In [1]: import numpy as np

In [2]: from numpy import linalg as LA

In [3]: np.set_printoptions(precision=1, suppress=True, linewidth=200, legacy="1.25")

In [4]: arr = np.load("run5.npy")

In [5]: arr
Out[5]: 
array([[ 1. , -0.2, -0.2, -0.1],
       [-0.2,  0.2, -0.8, -0.5],
       [-0.2, -0.8,  0.2, -0.5],
       [-0.1, -0.5, -0.5,  0.7]])

In [6]: evals, V = LA.eig(arr)

In [7]: np.sort(LA.eigvals(arr @ arr))
Out[7]: array([1., 1., 1., 1.])

In [8]: np.round(arr @ V[:, 0] - evals[0] * V[:, 0], 1) + 0
Out[8]: array([0., 0., 0., 0.])

In [9]: np.sort(LA.eigvals(LA.inv(arr)))
Out[9]: array([-1.,  1.,  1.,  1.])

In [10]: np.round(np.prod(evals), 1)
Out[10]: -1.0

In [11]: print(round(float(LA.det(arr)), 1))
-1.0

In [12]: np.round(arr @ arr, 1) + 0
Out[12]: 
array([[1., 0., 0., 0.],
       [0., 1., 0., 0.],
       [0., 0., 1., 0.],
       [0., 0., 0., 1.]])

In [13]: print(np.sort(np.abs(LA.eigvals(arr))))
[1. 1. 1. 1.]

In [14]: K = np.array([[1, -3, 1, -3], [2, -2, 2, -2], [1, -3, 1, -3], [2, -2, 2, -2]])

In [15]: K
Out[15]: 
array([[ 1, -3,  1, -3],
       [ 2, -2,  2, -2],
       [ 1, -3,  1, -3],
       [ 2, -2,  2, -2]])

In [16]: W1 = np.array([[1, -1, -3, 1, 0, -3],
    ...:     [3, 0, -1, -3, 2, -2],
    ...:     [2, -2, 1, 3, 2, -3],
    ...:     [3, -3, 0, 1, -3, 3]])

In [17]: b = np.array([2, -2, 2, 2, 2, -1])

In [18]: act = np.maximum(K @ W1 + b, 0)

In [19]: (act > 0).astype(int)
Out[19]: 
array([[0, 1, 1, 1, 1, 0],
       [0, 0, 0, 1, 1, 0],
       [0, 1, 1, 1, 1, 0],
       [0, 0, 0, 1, 1, 0]])

In [20]: act
Out[20]: 
array([[ 0,  4,  3, 12,  7,  0],
       [ 0,  0,  0, 14,  8,  0],
       [ 0,  4,  3, 12,  7,  0],
       [ 0,  0,  0, 14,  8,  0]])

In [21]: W2 = np.array([[-1, 2, 1],
    ...:     [3, -1, 0],
    ...:     [0, 1, -3],
    ...:     [2, -3, -2],
    ...:     [-2, -3, -2],
    ...:     [-3, 0, 2]])

In [22]: print(act @ W2)
[[ 22 -58 -47]
 [ 12 -66 -44]
 [ 22 -58 -47]
 [ 12 -66 -44]]

In [23]: (act @ W2).round(6).argmax(axis=1)
Out[23]: array([0, 0, 0, 0])

In [24]: J = np.load("a.npy")

In [25]: J
Out[25]: 
array([[0, 6, 2, 7],
       [6, 0, 4, 0],
       [0, 0, 0, 3],
       [0, 2, 2, 0],
       [5, 0, 2, 1],
       [0, 1, 0, 0],
       [0, 0, 0, 1],
       [0, 3, 2, 0],
       [0, 0, 0, 0],
       [0, 7, 2, 4],
       [0, 0, 0, 0],
       [0, 0, 0, 0]])

In [26]: Xc = J - J.mean(axis=0)

In [27]: U, sv, Vh = LA.svd(Xc, full_matrices=False)

In [28]: np.abs(Vh[-1])
Out[28]: array([0.4, 0.4, 0.8, 0.2])

In [29]: print(np.round(Xc.mean(axis=0), 1) + 0)
[0. 0. 0. 0.]

In [30]: LA.matrix_rank(Xc)
Out[30]: 4

In [31]: vec = np.array([2, 0, -1, 0])

In [32]: target = J @ vec

In [33]: target
Out[33]: array([-2,  8,  0, -2,  8,  0,  0, -2,  0, -2,  0,  0])

In [34]: rng = np.random.default_rng(1488)

In [35]: target = target + 0.1 * rng.normal(size=12)

In [36]: target.round(1) + 0
Out[36]: array([-2. ,  8. ,  0.2, -2.1,  8.1,  0. ,  0. , -2.1,  0. , -2.1, -0.1,  0.1])

In [37]: b, *_ = LA.lstsq(J, target)

In [38]: print(b.round(1) + 0)
[ 2.  0. -1.  0.]

In [39]: b.round()
Out[39]: array([ 2., -0., -1.,  0.])

In [40]: np.round(J.T @ (target - J @ b), 1) + 0
Out[40]: array([0., 0., 0., 0.])

In [41]: W2 = J[[3, 5]].astype(float)

In [42]: for _ in range(7):
    ...:     labels = LA.norm(J[:, None] - W2, axis=-1).argmin(axis=1)
    ...:     W2 = np.array([J[labels == j].mean(axis=0) for j in range(2)])
    ...: 

In [43]: labels
Out[43]: array([0, 0, 1, 1, 0, 1, 1, 1, 1, 0, 1, 1])

In [44]: print(W2)
[[2.8 3.2 2.5 3. ]
 [0.  0.8 0.5 0.5]]

In [45]: np.abs(W2[1] - W2[0]).argmax()
Out[45]: 0

In [46]: vec = np.array([2, -1, 1, -1])

In [47]: a = np.maximum(J @ vec, 0)

In [48]: np.flatnonzero(a > 1e-9)
Out[48]: array([1, 4])

In [49]: np.tanh(J @ vec)
Out[49]: array([-1. ,  1. , -1. ,  0. ,  1. , -0.8, -0.8, -0.8,  0. , -1. ,  0. ,  0. ])

In [50]: m1 = np.array([[2, 0, 0, 3, 0],
    ...:     [2, 0, 1, 1, 2],
    ...:     [0, 3, 0, 0, 3],
    ...:     [3, 0, 1, 1, 2],
    ...:     [0, 3, 2, 3, 0]])

In [51]: m1[2] = m1[0]

In [52]: m1
Out[52]: 
array([[2, 0, 0, 3, 0],
       [2, 0, 1, 1, 2],
       [2, 0, 0, 3, 0],
       [3, 0, 1, 1, 2],
       [0, 3, 2, 3, 0]])

In [53]: f = np.array([2, 0])

In [54]: np.correlate(m1[3], m1[0], "full")
Out[54]: array([0, 9, 0, 3, 9, 6, 2, 2, 4])

In [55]: np.cross(m1[3, :3], m1[0, :3])
Out[55]: array([0, 2, 0])

In [56]: np.polyval(f, m1[3])
Out[56]: array([6, 0, 2, 2, 4])

In [57]: labels = rng.permutation(5)

In [58]: labels
Out[58]: array([3, 1, 2, 0, 4])

In [59]: out = m1[labels][:, labels]

In [60]: print(round(LA.det(out), 1), round(float(LA.det(m1[labels])), 1))
0.0 0.0

In [61]: np.trace(out)
Out[61]: 3

In [62]: np.allclose(out, m1)
Out[62]: False

In [63]: U, sv, Vh = LA.svd(m1)

In [64]: V = Vh[:(sv > 1e-8).sum()]

In [65]: vec = m1[1] + 2 * m1[0] + rng.integers(2) * np.eye(5)[2]

In [66]: vec
Out[66]: array([6., 0., 2., 7., 2.])

In [67]: LA.matrix_rank(np.vstack([m1, vec]))
Out[67]: 5

In [68]: print(round(float(LA.norm(vec - V.T @ V @ vec)), 1))
0.8

In [69]: print(np.diag(V.T @ V))
[1.  0.7 0.4 1.  0.9]

In [70]: np.allclose(V.T @ V @ vec, vec)
Out[70]: False

In [71]: print([round(float(x), 1) for x in LA.svd(m1, compute_uv=False)[:3]])
[7.0, 4.0, 2.8]

In [72]: rank = LA.matrix_rank(m1)

In [73]: print(rank)
4

In [74]: ns = LA.svd(m1)[2][rank:].T

In [75]: [int(LA.matrix_rank(m1[:, :j + 1])) for j in range(5)]
Out[75]: [1, 2, 3, 4, 4]

In [76]: ns.shape
Out[76]: (5, 1)

In [77]: np.round(ns[:, 0] / ns[np.abs(ns[:, 0]).round(6).argmax(), 0], 1) + 0
Out[77]: array([ 0. , -0.7,  1. ,  0. , -0.5])

In [78]: np.allclose(m1 @ ns, 0)
Out[78]: True

In [79]: print([int(LA.matrix_rank(np.delete(m1, i, axis=0))) for i in range(5)])
[4, 3, 4, 3, 3]

In [80]: A = np.load("x.npy")

In [81]: A
Out[81]: 
array([[-9,  2,  1,  1,  1,  1],
       [ 2, 17,  0,  0,  0,  3],
       [ 0,  2, -9,  2,  1,  1],
       [ 0,  3,  0, 17,  0,  3],
       [ 2,  1,  0,  1,  2,  3],
       [ 1,  0,  2,  0,  3,  1]])

In [82]: vec = np.array([1, 1, 0, 1, 2, 1])

In [83]: target = A @ vec

In [84]: target
Out[84]: array([-3, 22,  7, 23, 11,  8])

In [85]: LA.solve(A, target + A[:, 2])
Out[85]: array([1., 1., 1., 1., 2., 1.])

In [86]: np.round(LA.solve(A.T, A[2]), 1) + 0
Out[86]: array([0., 0., 1., 0., 0., 0.])

In [87]: vec = np.array([9, 0, 1, 0, 2, 7])

In [88]: target = A @ vec

In [89]: b, lr = np.zeros(6), 1 / LA.norm(A, 2) ** 2

In [90]: for i in range(12):
    ...:     b -= lr * A.T @ (A @ b - target)
    ...:     if i % 2 == 0: print(i, round(LA.norm(A @ b - target), 1))
    ...: 
0 69.5
2 44.8
4 30.9
6 23.1
8 18.6
10 15.8

In [91]: np.round(LA.cond(A), 1)
Out[91]: 14.4

In [92]: print(b)
[8.7 1.  0.8 0.7 1.9 2.2]

In [93]: f = np.array([-5, 5, -7, 6, 9, -5])

In [94]: out = A + np.outer(f, np.eye(6)[1])

In [95]: LA.matrix_rank(out - A)
Out[95]: 1

In [96]: print(np.round(LA.det(out) / LA.det(A), 1), round(float(1 + LA.solve(A, f)[1]), 1))
0.2 0.2

In [97]: out
Out[97]: 
array([[-9., -3.,  1.,  1.,  1.,  1.],
       [ 2., 22.,  0.,  0.,  0.,  3.],
       [ 0., -5., -9.,  2.,  1.,  1.],
       [ 0.,  9.,  0., 17.,  0.,  3.],
       [ 2., 10.,  0.,  1.,  2.,  3.],
       [ 1., -5.,  2.,  0.,  3.,  1.]])

In [98]: mat = np.array([[2, 0, 0, 4, 0],
    ...:     [0, 1, 0, 0, 0],
    ...:     [0, 0, 3, 0, 0],
    ...:     [-3, 0, 0, -2, 0],
    ...:     [0, 0, 0, 0, -3]])

In [99]: np.poly(mat)
Out[99]: array([  1.,  -1.,  -1.,   1., -72.,  72.])

In [100]: np.einsum("ij,ji->", mat, mat)
Out[100]: 3

In [101]: E = np.load("m.npy")

In [102]: E
Out[102]: 
array([[3., 1., 0., 0., 0., 0.],
       [0., 3., 1., 0., 0., 0.],
       [0., 0., 3., 1., 0., 0.],
       [0., 0., 0., 3., 1., 0.],
       [0., 0., 0., 0., 3., 1.],
       [0., 0., 0., 0., 0., 3.]])

In [103]: vec = np.array([1, -6, 2, 2])

In [104]: target = arr @ vec

In [105]: target
Out[105]: array([ 1.4, -3.8,  4.2,  3.3])

In [106]: LA.solve(arr, -2 * target)
Out[106]: array([-2., 12., -4., -4.])

In [107]: print(np.round(LA.solve(arr, arr[:, 0]), 1) + 0)
[1. 0. 0. 0.]

In [108]: np.round(LA.solve(arr.T, arr[0]), 1) + 0
Out[108]: array([1., 0., 0., 0.])

In [109]: f = np.array([0, 5])

In [110]: np.polyval(f, J[7])
Out[110]: array([5, 5, 5, 5])

In [111]: (A + A.T) / 2
Out[111]: 
array([[-9. ,  2. ,  0.5,  0.5,  1.5,  1. ],
       [ 2. , 17. ,  1. ,  1.5,  0.5,  1.5],
       [ 0.5,  1. , -9. ,  1. ,  0.5,  1.5],
       [ 0.5,  1.5,  1. , 17. ,  0.5,  1.5],
       [ 1.5,  0.5,  0.5,  0.5,  2. ,  3. ],
       [ 1. ,  1.5,  1.5,  1.5,  3. ,  1. ]])

In [112]: np.sort(np.abs(LA.eigvals(A)))
Out[112]: array([ 1.4,  4.6,  9.2,  9.2, 16.4, 17.9])

In [113]: out = np.array([[1, 1], [1, -1]])

In [114]: F = np.kron(out, np.kron(out, out))[rng.permutation(8)][:3]

In [115]: F
Out[115]: 
array([[ 1, -1,  1, -1,  1, -1,  1, -1],
       [ 1,  1, -1, -1, -1, -1,  1,  1],
       [ 1,  1,  1,  1,  1,  1,  1,  1]])

In [116]: out = F / LA.norm(F, axis=1, keepdims=True)

In [117]: cov = out @ out.T

In [118]: cov.round(1) + 0
Out[118]: 
array([[1., 0., 0.],
       [0., 1., 0.],
       [0., 0., 1.]])
